% ipython --no-banner

In [1]: import numpy as np

In [2]: np.set_printoptions(precision=2, suppress=True, linewidth=100, sign=" ")

In [3]: rng = np.random.default_rng(43)

In [4]: idx = rng.integers(0, 2, 3)

In [5]: X = (idx[:, None] == idx) * 4 + np.eye(3)

In [6]: print(X)
[[ 5.  4.  0.]
 [ 4.  5.  0.]
 [ 0.  0.  5.]]

In [7]: print((X - X.T) / 2)
[[ 0.  0.  0.]
 [ 0.  0.  0.]
 [ 0.  0.  0.]]

In [8]: np.linalg.determinant(X)
AttributeError: module 'numpy.linalg' has no attribute 'determinant'


In [9]: print(round(np.linalg.det(X), 2))
45.0

In [10]: print((X + X.T) / 2)
[[ 5.  4.  0.]
 [ 4.  5.  0.]
 [ 0.  0.  5.]]

In [11]: print(np.allclose(X @ X.T, X.T @ X))
True

In [12]: assert X == X.T
ValueError: The truth value of an array with more than one element is ambiguous. Use a.any() or a.all()


In [13]: x = np.ones(3)

In [14]: for _ in range(3):
    ...:     x = X @ x
    ...:     x /= np.linalg.norm(x)
    ...:     print(round(x @ X @ x, 2))
    ...: 
8.47
8.82
8.94

In [15]: print(x)
[ 0.7   0.7   0.12]

In [16]: print(round(np.linalg.eigvalsh(X)[-1], 2))
9.0

In [17]: F = np.load("mat.npy")

In [18]: print(F)
[[ 0  0  0  0  1  0]
 [ 0  0  0  1  0  0]
 [ 0  0  0  0  0  0]
 [ 0  1  0  0  0  1]
 [ 1  0  0  0  0  0]
 [ 0  0  0  1  0  0]]

In [19]: print(F @ F)
[[ 1  0  0  0  0  0]
 [ 0  1  0  0  0  1]
 [ 0  0  0  0  0  0]
 [ 0  0  0  2  0  0]
 [ 0  0  0  0  1  0]
 [ 0  1  0  0  0  1]]

In [20]: print(np.trace(F @ F @ F) // 6)
0

In [21]: print(np.argwhere(np.triu(F)))
[[ 0  4]
 [ 1  3]
 [ 3  5]]

In [22]: low = np.diag(F.sum(axis=1)) - F

In [23]: print(np.round(np.linalg.eigvalsh(low), 2) + 0)
[ 0.  0.  0.  1.  2.  3.]

In [24]: print(round(np.linalg.det(low[1:, 1:])))
0

In [25]: print(low)
[[ 1  0  0  0 -1  0]
 [ 0  1  0 -1  0  0]
 [ 0  0  0  0  0  0]
 [ 0 -1  0  2  0 -1]
 [-1  0  0  0  1  0]
 [ 0  0  0 -1  0  1]]

In [26]: print((np.linalg.eigvalsh(low) < 1e-8).sum())
3

In [27]: print(np.linalg.matrix_rank(low))
3

In [28]: print(low @ np.ones(6))
[ 0.  0.  0.  0.  0.  0.]

In [29]: idx = rng.permutation(6)

In [30]: print(idx)
[ 3  2  5  0  1  4]

In [31]: other = F[idx][:, idx]

In [32]: print(other)
[[ 0  0  1  0  1  0]
 [ 0  0  0  0  0  0]
 [ 1  0  0  0  0  0]
 [ 0  0  0  0  0  1]
 [ 1  0  0  0  0  0]
 [ 0  0  0  1  0  0]]

In [33]: print(np.diag(other))
[ 0  0  0  0  0  0]

In [34]: print(np.allclose(other, F))
False

In [35]: print(np.round(np.sort(np.abs(np.linalg.eigvals(other))), 2) + 0)
[ 0.    0.    1.    1.    1.41  1.41]

In [36]: print(np.trace(other))
0

In [37]: r0 = np.array([-8, -1, -7, -3])

In [38]: r1 = np.array([5, -5, 5, -2, -7])

In [39]: feats = np.outer(r0, r1)

In [40]: print(feats)
[[-40  40 -40  16  56]
 [ -5   5  -5   2   7]
 [-35  35 -35  14  49]
 [-15  15 -15   6  21]]

In [41]: print(feats @ np.linalg.pinv(feats) @ feats)
[[-40.  40. -40.  16.  56.]
 [ -5.   5.  -5.   2.   7.]
 [-35.  35. -35.  14.  49.]
 [-15.  15. -15.   6.  21.]]

In [42]: print(np.abs(np.diag(np.linalg.qr(feats)[1])) > 1e-9)
[ True False False False]

In [43]: print(np.linalg.lstsq(feats[:-1].T, feats[-1])[2])
1

In [44]: np.linalg.inv(feats)
LinAlgError: Last 2 dimensions of the array must be square


In [45]: r = np.linalg.matrix_rank(feats)

In [46]: print(r)
1

In [47]: ns = np.linalg.svd(feats)[2][r:].T

In [48]: print([int(np.linalg.matrix_rank(feats[:, :j + 1])) for j in range(5)])
[1, 1, 1, 1, 1]

In [49]: print(np.linalg.matrix_rank(feats.T @ feats), np.linalg.matrix_rank(feats @ feats.T))
1 1

In [50]: print(ns.shape)
(5, 4)

In [51]: print(np.allclose(feats @ ns, 0))
True

In [52]: print([int(np.linalg.matrix_rank(np.delete(feats, i, axis=0))) for i in range(4)])
[1, 1, 1, 1]
